% python3 -q
>>> import numpy as np
>>> np.set_printoptions(precision=2, suppress=True, linewidth=200, sign=" ")
>>> W0 = np.load("block9.npy")
>>> print(W0)
[[ 0  1  1  1]
 [ 1  0  1  1]
 [ 1  1  0  1]
 [ 1  1  1  0]]
>>> # symmetric
>>> ev, V = np.linalg.eigh(W0)
>>> vec = np.array([-6, -5, -9, -3])
>>> print(V * np.maximum(ev, 0) @ V.T)
[[ 0.75  0.75  0.75  0.75]
 [ 0.75  0.75  0.75  0.75]
 [ 0.75  0.75  0.75  0.75]
 [ 0.75  0.75  0.75  0.75]]
>>> print((np.sign(V[:, -1].round(6)) == np.sign(V[0, -1].round(6))).astype(int))
[ 1  1  1  1]
>>> print(vec @ W0 @ vec)
378
>>> print(round(vec @ W0 @ vec / (vec @ vec), 2), ev[0], ev[-1])
2.5 -1.0 3.0
>>> print(np.abs(W0).sum(axis=1).max(), np.abs(ev).max())
3 3.0
>>> J = np.loadtxt("out18.csv", delimiter=",")
>>> print(J)
[[-2.16 -2.24 -2.84 -0.15 -0.04 -1.4   2.3 ]
 [ 0.68  1.01  3.98 -2.34 -0.18  1.27 -0.71]
 [ 1.07 -0.99 -0.58  0.32  3.1  -3.46 -0.91]
 [ 2.88  0.09 -0.01 -3.12 -0.87  2.07 -1.39]
 [-3.07  1.39  2.2  -2.16  1.34  0.91  1.25]
 [ 2.47  2.81  0.82 -2.11  0.06  0.39 -2.39]
 [-0.28  1.15 -1.02  1.55  3.73  2.4   0.66]
 [ 2.74 -0.43 -0.65 -1.45  2.38 -2.55 -1.63]
 [-0.94  3.21  1.46  2.21  2.56  0.1  -0.51]
 [ 2.05  2.59  2.21 -0.59  1.01 -1.5   2.37]
 [ 2.92  0.25 -1.54 -2.17 -0.57 -0.33  2.99]
 [-3.28  1.19  1.51  0.01  2.11 -1.37 -2.06]
 [ 1.47 -3.3  -2.37  0.42  1.05 -1.22  1.89]
 [ 2.36 -2.79 -1.84  0.23 -2.81  0.48  0.32]
 [-0.78  1.7   2.34 -0.88  2.49 -2.02  2.22]]
>>> C = J[[1, 2]].astype(float)
>>> for _ in range(4):
...     labels = np.linalg.norm(J[:, None] - C, axis=-1).argmin(axis=1)
...     C = np.array([J[labels == j].mean(axis=0) for j in range(2)])
... 
>>> print(labels)
[ 1  0  1  0  0  0  1  1  1  0  1  1  1  1  1]
>>> print(C)
[[ 1.    1.58  1.84 -2.06  0.27  0.63 -0.17]
 [ 0.31 -0.23 -0.55  0.01  1.4  -0.94  0.53]]
>>> print(np.bincount(labels))
[  5  10]
>>> Uu, sigma, VT = np.linalg.svd(J, full_matrices=False)
>>> print(round(np.sqrt((sigma ** 2).sum()), 2), round(float(np.linalg.norm(J)), 2))
19.37 19.37
>>> print(Uu.shape, sigma.shape, VT.shape)
(15, 7) (7,) (7, 7)
>>> print(np.round(Uu.T @ J @ VT.T, 2) + 0)
[[ 11.14   0.     0.     0.     0.     0.     0.  ]
 [  0.     9.23   0.     0.     0.     0.     0.  ]
 [  0.     0.     8.09   0.     0.     0.     0.  ]
 [  0.     0.     0.     6.58   0.     0.     0.  ]
 [  0.     0.     0.     0.     5.46   0.     0.  ]
 [  0.     0.     0.     0.     0.     4.31   0.  ]
 [  0.     0.     0.     0.     0.     0.     2.96]]
>>> print(np.round(Uu.T @ Uu, 2) + 0)
[[ 1.  0.  0.  0.  0.  0.  0.]
 [ 0.  1.  0.  0.  0.  0.  0.]
 [ 0.  0.  1.  0.  0.  0.  0.]
 [ 0.  0.  0.  1.  0.  0.  0.]
 [ 0.  0.  0.  0.  1.  0.  0.]
 [ 0.  0.  0.  0.  0.  1.  0.]
 [ 0.  0.  0.  0.  0.  0.  1.]]
>>> print(np.linalg.norm(J, axis=0))
[ 8.39  7.64  7.57  6.32  7.7   6.57  6.83]
>>> print(np.linalg.norm(J, axis=1))
[ 5.    4.99  5.    5.    5.    5.    5.    5.    5.    5.    5.    5.    5.    5.    5.  ]
>>> print(round(J[12] @ J[11], 2))
-12.33
>>> print(np.round(np.linalg.norm(J, 2), 2))
11.14
>>> print(np.linalg.norm(J, axis=1).argmax())
4
>>> Xs = J - J.mean(axis=0)
>>> V = np.linalg.svd(Xs)[2][:6]
>>> B = Xs - Xs @ V.T @ V
>>> print(B.std(axis=0))
[ 0.16  0.48  0.44  0.08  0.27  0.21  0.07]
>>> print(np.diag(V.T @ V))
[ 0.96  0.59  0.67  0.99  0.87  0.93  0.99]
>>> print(np.round(np.cov(Xs @ V.T, rowvar=False), 2) + 0)
[[ 8.62  0.    0.    0.    0.    0.  ]
 [ 0.    6.04  0.    0.    0.    0.  ]
 [ 0.    0.    3.38  0.    0.    0.  ]
 [ 0.    0.    0.    2.7   0.    0.  ]
 [ 0.    0.    0.    0.    2.12  0.  ]
 [ 0.    0.    0.    0.    0.    0.89]]
>>> print(round(float(np.linalg.norm(B) / np.linalg.norm(Xs)), 2))
0.16
>>> print(np.linalg.norm(B, axis=1).round(6).argmax())
1
>>> print((Xs @ V.T).std(axis=0))
[ 2.84  2.37  1.78  1.59  1.41  0.91]
>>> P = J @ np.linalg.solve(J.T @ J, J.T)
>>> print(np.round(np.linalg.eigvalsh(P), 2) + 0)
[ 0.  0.  0.  0.  0.  0.  0.  0.  1.  1.  1.  1.  1.  1.  1.]
>>> print(np.linalg.matrix_rank(np.eye(15) - P))
8
>>> print(np.diag(P))
[ 0.48  0.59  0.44  0.44  0.5   0.49  0.8   0.45  0.38  0.51  0.52  0.38  0.41  0.27  0.36]
>>> print(np.allclose(P @ P, P))
True
>>> X = np.array([[0.0, -0.1, -1.2, 1.9, -1.1],
...     [0.0, 0.2, -2.8, 0.2, 1.8],
...     [-0.02, -0.26, -1.65, 2.04, -1.42],
...     [-0.9, -0.5, -0.1, 0.1, 0.8],
...     [-0.9, -0.3, -1.2, 1.8, 1.3]])
>>> print(X)
[[ 0.   -0.1  -1.2   1.9  -1.1 ]
 [ 0.    0.2  -2.8   0.2   1.8 ]
 [-0.02 -0.26 -1.65  2.04 -1.42]
 [-0.9  -0.5  -0.1   0.1   0.8 ]
 [-0.9  -0.3  -1.2   1.8   1.3 ]]
>>> Uu, sigma, VT = np.linalg.svd(X)
>>> print(np.argmax(sigma[:-1] / (sigma[1:] + 1e-6)) + 1)
4
>>> print(sigma)
[ 4.59  3.29  1.77  0.58  0.03]
>>> B = Uu[:, :4] @ np.diag(sigma[:4]) @ VT[:4]
>>> print(np.linalg.matrix_rank(B))
4
>>> print(np.round(np.linalg.norm(X - B) / np.linalg.norm(X), 2))
0.01
>>> vec = np.array([6, 5, 0, 5, 9])
>>> h1 = np.maximum(X @ vec, 0)
>>> print(h1)
[  0.   18.2   0.    0.   13.8]
>>> print(X.T @ h1)
[-12.42  -0.5  -67.52  28.48  50.7 ]
>>> print(X * (h1 > 1e-9)[:, None])
[[ 0.  -0.  -0.   0.  -0. ]
 [ 0.   0.2 -2.8  0.2  1.8]
 [-0.  -0.  -0.   0.  -0. ]
 [-0.  -0.  -0.   0.   0. ]
 [-0.9 -0.3 -1.2  1.8  1.3]]
>>> print(np.flatnonzero(h1 > 1e-9))
[ 1  4]
>>> print(np.maximum(X @ vec, 0) - np.maximum(-X @ vec, 0))
[-0.9 18.2 -4.  -0.2 13.8]
>>> rng = np.random.default_rng(71790)
>>> labels = rng.permutation(5)
>>> B = X[:, labels] * rng.choice([-1, 1], 5)
>>> print(B)
[[ 0.1  -0.   -1.1  -1.9  -1.2 ]
 [-0.2  -0.    1.8  -0.2  -2.8 ]
 [ 0.26  0.02 -1.42 -2.04 -1.65]
 [ 0.5   0.9   0.8  -0.1  -0.1 ]
 [ 0.3   0.9   1.3  -1.8  -1.2 ]]
>>> Uu, _, VT = np.linalg.svd(X.T @ B)
>>> print(labels)
[ 1  0  4  3  2]
>>> print(np.round(Uu @ VT, 2) + 0)
[[ 0. -1.  0.  0.  0.]
 [-1.  0.  0.  0.  0.]
 [ 0.  0.  0.  0.  1.]
 [ 0.  0.  0. -1.  0.]
 [ 0.  0.  1.  0.  0.]]
>>> Q = X.astype(float).copy()
>>> for j in range(5):
...     Q[:, j] -= Q[:, :j] @ (Q[:, :j].T @ Q[:, j])
...     Q[:, j] /= np.linalg.norm(Q[:, j])
... 
>>> print(np.round(Q.T @ Q, 2) + 0)
[[ 1.  0.  0.  0.  0.]
 [ 0.  1.  0.  0.  0.]
 [ 0.  0.  1.  0.  0.]
 [ 0.  0.  0.  1.  0.]
 [ 0.  0.  0.  0.  1.]]
>>> vec = np.array([5, 3, 1, -1, 4])
>>> print(X * vec)
[[ 0.   -0.3  -1.2  -1.9  -4.4 ]
 [ 0.    0.6  -2.8  -0.2   7.2 ]
 [-0.1  -0.78 -1.65 -2.04 -5.68]
 [-4.5  -1.5  -0.1  -0.1   3.2 ]
 [-4.5  -0.9  -1.2  -1.8   5.2 ]]
>>> print(X @ vec)
[ -7.8    4.8  -10.25  -3.    -3.2 ]
>>> print((X * vec).sum(axis=1))
[ -7.8    4.8  -10.25  -3.    -3.2 ]
>>> print(np.einsum("ij,j->i", X, vec))
[ -7.8    4.8  -10.25  -3.    -3.2 ]
>>> print(X @ np.ones(5))
[-0.5  -0.6  -1.31 -0.6   0.7 ]
